% python3 -q
>>> import numpy as np
>>> import numpy.linalg as la
>>> np.set_printoptions(precision=3, suppress=True, linewidth=100)
>>> def tidy(a):
...     return np.round(a, 3) + 0
... 
>>> m1 = np.loadtxt("case15.csv", delimiter=",")
>>> m1
array([[  0.7,   1.2,   0.5,   1.5,   0.3],
       [ -0.6,   0.1,  -0.1,   0. ,   2.2],
       [-20. ,  24. , -14. , -10. ,   6. ],
       [  1.4,  -0.4,  -1.9,  -0.9,  -2.2],
       [ -0.1,   0.6,  -0.3,   0.5,  -2.3],
       [ -0.9,   0.3,   0.1,   0.3,   0.8],
       [  0.8,  -0.6,   1.4,   0.5,  -1.3],
       [  0.5,   1.6,  -0.8,   0.5,  -0.1],
       [  1.5,  -0.4,   0.2,  -0.9,   0.3],
       [  0.4,  -0.8,   0.1,   0. ,  -0.9],
       [  0.1,  -0.2,  -0.4,   1.7,   0.5],
       [  0.5,  -0.9,   0.4,   0.8,   0.9],
       [ -3.3,  -2. ,   1.8,   1.2,  -1. ],
       [  1.3,   0. ,   0.5,  -0.6,   0.2],
       [  2.1,  -0.3,  -0.2,  -0.1,   0.1]])
>>> P = m1 @ la.solve(m1.T @ m1, m1.T)
>>> tidy(np.trace(P))
np.float64(5.0)
>>> np.allclose(P @ P, P)
True
>>> def softmax(z):
...     e = np.exp(z - z.max(axis=-1, keepdims=True))
...     return e / e.sum(axis=-1, keepdims=True)
... 
>>> tidy(softmax(m1).sum(axis=1))
array([1., 1., 1., 1., 1., 1., 1., 1., 1., 1., 1., 1., 1., 1., 1.])
>>> tidy(softmax(m1[7]))
array([0.172, 0.516, 0.047, 0.172, 0.094])
>>> scores = m1 @ m1.T / np.sqrt(5)
>>> tidy(softmax(scores)[7] @ m1)
array([-20.,  24., -14., -10.,   6.])
>>> softmax(scores).round(6).argmax(axis=1)
array([ 0,  2,  2,  3,  4,  2,  6,  2,  8,  3, 10, 11, 12, 14, 14])
>>> x = np.array([0, 0, -2, -2, 3])
>>> y = m1 @ x
>>> try:
...     la.solve(m1, y)
... except la.LinAlgError as e:
...     print("failed:", e)
... 
failed: Last 2 dimensions of the array must be square
>>> tidy(la.lstsq(m1, y)[0])
array([ 0.,  0., -2., -2.,  3.])
>>> tidy(y)
array([-3.1,  6.8, 66. , -1. , -7.3,  1.6, -7.7,  0.3,  2.3, -2.9, -1.1,  0.3, -9. ,  0.8,  0.9])
>>> rng = np.random.default_rng(987)
>>> y = y + 0.1 * rng.normal(size=15)
>>> tidy(y)
array([-2.907,  6.681, 66.006, -1.033, -7.438,  1.561, -7.592,  0.343,  2.335, -3.018, -1.166,
        0.312, -8.888,  0.9  ,  1.048])
>>> c, *_ = la.lstsq(m1, y)
>>> tidy(c)
array([ 0.014,  0.054, -1.922, -2.011,  2.994])
>>> arr = np.diag(np.array([-1, -1, -1, 1, 1, -3]))
>>> arr
array([[-1,  0,  0,  0,  0,  0],
       [ 0, -1,  0,  0,  0,  0],
       [ 0,  0, -1,  0,  0,  0],
       [ 0,  0,  0,  1,  0,  0],
       [ 0,  0,  0,  0,  1,  0],
       [ 0,  0,  0,  0,  0, -3]])
>>> x = np.array([-2, -9, -6, 5, -3, -9])
>>> np.sign((arr @ x).round(6))
array([ 1,  1,  1,  1, -1,  1])
>>> arr * x
array([[ 2,  0,  0,  0,  0,  0],
       [ 0,  9,  0,  0,  0,  0],
       [ 0,  0,  6,  0,  0,  0],
       [ 0,  0,  0,  5,  0,  0],
       [ 0,  0,  0,  0, -3,  0],
       [ 0,  0,  0,  0,  0, 27]])
>>> arr.reshape(6, 7)
Traceback (most recent call last):
  File "<python-input-30>", line 1, in <module>
    arr.reshape(6, 7)
    ~~~~~~~~~~~^^^^^^
ValueError: cannot reshape array of size 36 into shape (6,7)
>>> arr.reshape(2, -1)
array([[-1,  0,  0,  0,  0,  0,  0, -1,  0,  0,  0,  0,  0,  0, -1,  0,  0,  0],
       [ 0,  0,  0,  1,  0,  0,  0,  0,  0,  0,  1,  0,  0,  0,  0,  0,  0, -3]])
>>> blk = arr.reshape(6, 2, -1)
>>> np.swapaxes(blk, 1, 2)[2]
array([[ 0,  0],
       [ 0,  0],
       [-1,  0]])
>>> blk.transpose(1, 0, 2)
array([[[-1,  0,  0],
        [ 0, -1,  0],
        [ 0,  0, -1],
        [ 0,  0,  0],
        [ 0,  0,  0],
        [ 0,  0,  0]],

       [[ 0,  0,  0],
        [ 0,  0,  0],
        [ 0,  0,  0],
        [ 1,  0,  0],
        [ 0,  1,  0],
        [ 0,  0, -3]]])
>>> blk[:, 0]
array([[-1,  0,  0],
       [ 0, -1,  0],
       [ 0,  0, -1],
       [ 0,  0,  0],
       [ 0,  0,  0],
       [ 0,  0,  0]])
>>> blk.shape
(6, 2, 3)
>>> blk.sum(axis=1)
array([[-1,  0,  0],
       [ 0, -1,  0],
       [ 0,  0, -1],
       [ 1,  0,  0],
       [ 0,  1,  0],
       [ 0,  0, -3]])
>>> W0 = np.array([[0.0, 0.0, 0.0, 0.0, 0.0, -1.0],
...     [0.0, 0.0, 0.0, 0.0, 0.0, 1.0],
...     [0.0, 0.0, 0.0, 0.0, 0.0, 2.0],
...     [0.0, 0.0, 0.0, 0.0, 0.0, 0.0],
...     [0.0, 0.0, 0.0, 0.0, 0.0, 1.0],
...     [-1.0, 1.0, 2.0, 0.0, 1.0, 0.0]])
>>> W0
array([[ 0.,  0.,  0.,  0.,  0., -1.],
       [ 0.,  0.,  0.,  0.,  0.,  1.],
       [ 0.,  0.,  0.,  0.,  0.,  2.],
       [ 0.,  0.,  0.,  0.,  0.,  0.],
       [ 0.,  0.,  0.,  0.,  0.,  1.],
       [-1.,  1.,  2.,  0.,  1.,  0.]])
>>> # symmetric
>>> (la.matrix_power((W0 != 0) + (W0.T != 0) + np.eye(6), 6) > 0).astype(int)
array([[1, 1, 1, 0, 1, 1],
       [1, 1, 1, 0, 1, 1],
       [1, 1, 1, 0, 1, 1],
       [0, 0, 0, 1, 0, 0],
       [1, 1, 1, 0, 1, 1],
       [1, 1, 1, 0, 1, 1]])
>>> W0 @ W0
array([[ 1., -1., -2.,  0., -1.,  0.],
       [-1.,  1.,  2.,  0.,  1.,  0.],
       [-2.,  2.,  4.,  0.,  2.,  0.],
       [ 0.,  0.,  0.,  0.,  0.,  0.],
       [-1.,  1.,  2.,  0.,  1.,  0.],
       [ 0.,  0.,  0.,  0.,  0.,  7.]])
>>> tidy(la.det(W0))
np.float64(0.0)
>>> (W0 != 0).astype(int)
array([[0, 0, 0, 0, 0, 1],
       [0, 0, 0, 0, 0, 1],
       [0, 0, 0, 0, 0, 1],
       [0, 0, 0, 0, 0, 0],
       [0, 0, 0, 0, 0, 1],
       [1, 1, 1, 0, 1, 0]])
